In [1]: import numpy as np

In [2]: np.set_printoptions(precision=2, suppress=True, linewidth=200)

In [3]: data = np.load("test7.npy")

In [4]: data
Out[4]: 
array([[  6,  -6,  -4,   4,   3,  -8,  -3],
       [  0,   0,   0,   0,   0,   0,   0],
       [ -1,   1,  -1,   1,  -5,  -8,   1],
       [  4,   1,  -6,   5,  -3,   8,   1],
       [  1,   3,  -4,  -1,  -5,   0,   5],
       [ -2,   5,  -1,  -2,  -4,  -3,   5],
       [ -1,   8,  -4,   2,  -6,   2,   6],
       [  0,   0,   0,   0,   0,   0,   0],
       [  7,  -2, -16,   9, -12,   3,   6],
       [  9,  -8,  -7,   5,   2,  -5,  -3],
       [  0,   0,   0,   0,   0,   0,   0],
       [ -2,   5,  -1,  -2,  -4,  -3,   5],
       [  6,  -6,  -4,   4,   3,  -8,  -3],
       [  6,   0, -10,   1,  -4,  -8,   4],
       [  4,   1, -11,   7,  -8,   5,   8],
       [  0,   0,   0,   0,   0,   0,   0],
       [  3,  -2,  -3,   1,  -1,   3,   0],
       [  3,  -8,  -8,   6, -10,   4,  -1],
       [  3,  -3,  -5,   2,  -4,  -2,  -2],
       [  1,   3,  -4,  -1,  -5,   0,   5],
       [  8,  -5,  -9,   3,   0,  -5,  -1],
       [  6,   1,  -7,   5,   2,   2,   2],
       [  9,  -2, -12,   7,  -2,   0,   0],
       [ -2,   0,  -3,   7,  -7,   8,   2],
       [  4,   0, -13,   8, -11,   0,   6],
       [  1,   3,  -3,   4,  -2,   5,   1],
       [  0,   0,   0,   0,   0,   0,   0],
       [  3,  -2,  -3,   1,  -1,   3,   0],
       [  7,  -4, -10,   4,  -5, -13,   0],
       [  5,  -2,  -4,   1,   4,  -3,   1],
       [  4,   1,  -6,   5,  -3,   8,   1],
       [  5,  -2,  -4,   1,   4,  -3,   1],
       [  4,   1,  -6,   5,  -3,   8,   1],
       [  3,   3,  -5,  -1,   0,  -6,   6],
       [  0,   0,   0,   0,   0,   0,   0],
       [ -4,   5,  -4,   5, -11,   5,   7]])

In [5]: # row 7 repeats row 1

In [6]: labels = data[:, 5] > np.median(data[:, 5])

In [7]: u = data[labels].mean(axis=0) - data[~labels].mean(axis=0)

In [8]: labels.astype(int)
Out[8]: array([0, 0, 0, 1, 0, 0, 1, 0, 1, 0, 0, 0, 0, 0, 1, 0, 1, 1, 0, 0, 0, 1, 0, 1, 0, 1, 0, 1, 0, 0, 1, 0, 1, 0, 0, 1])

In [9]: np.argsort(-np.abs(u).round(6), kind="stable")
Out[9]: array([5, 4, 3, 2, 6, 1, 0])

In [10]: ((data - data.mean(axis=0)) @ u > 0).astype(int)
Out[10]: array([0, 0, 0, 1, 1, 0, 1, 0, 1, 0, 0, 0, 0, 0, 1, 0, 1, 1, 0, 1, 0, 1, 1, 1, 1, 1, 0, 1, 0, 0, 1, 0, 1, 0, 0, 1])

In [11]: out = np.c_[data[:, :3] @ np.array([[-8, 6, 0], [-9, -4, -2], [9, -3, -6]]), np.array([-4, 3, -3, -5, -1, -5, -2, -3, 0, -3, -4, -2, -5, 2, -3, 2, 2, -1, -4, -5, -4, -3, -5, 5, -4, -5, -1, -2, 2, -3, 0, -5, 4, -5, -2, 1])]

In [12]: out
Out[12]: 
array([[ -30,   72,   36,   -4],
       [   0,    0,    0,    3],
       [ -10,   -7,    4,   -3],
       [ -95,   38,   34,   -5],
       [ -71,    6,   18,   -1],
       [ -38,  -29,   -4,   -5],
       [-100,  -26,    8,   -2],
       [   0,    0,    0,   -3],
       [-182,   98,  100,    0],
       [ -63,  107,   58,   -3],
       [   0,    0,    0,   -4],
       [ -38,  -29,   -4,   -2],
       [ -30,   72,   36,   -5],
       [-138,   66,   60,    2],
       [-140,   53,   64,   -3],
       [   0,    0,    0,    2],
       [ -33,   35,   22,    2],
       [ -24,   74,   64,   -1],
       [ -42,   45,   36,   -4],
       [ -71,    6,   18,   -5],
       [-100,   95,   64,   -4],
       [-120,   53,   40,   -3],
       [-162,   98,   76,   -5],
       [ -11,   -3,   18,    5],
       [-149,   63,   78,   -4],
       [ -62,    3,   12,   -5],
       [   0,    0,    0,   -1],
       [ -33,   35,   22,   -2],
       [-110,   88,   68,    2],
       [ -58,   50,   28,   -3],
       [ -95,   38,   34,    0],
       [ -58,   50,   28,   -5],
       [ -95,   38,   34,    4],
       [ -96,   21,   24,   -5],
       [   0,    0,    0,   -2],
       [ -49,  -32,   14,    1]])

In [13]: np.linalg.matrix_rank(np.c_[data, out])
Out[13]: np.int64(8)

In [14]: np.round(np.linalg.norm(out - data @ np.linalg.lstsq(data, out)[0], axis=0), 2) + 0
Out[14]: array([ 0.  ,  0.  ,  0.  , 16.59])
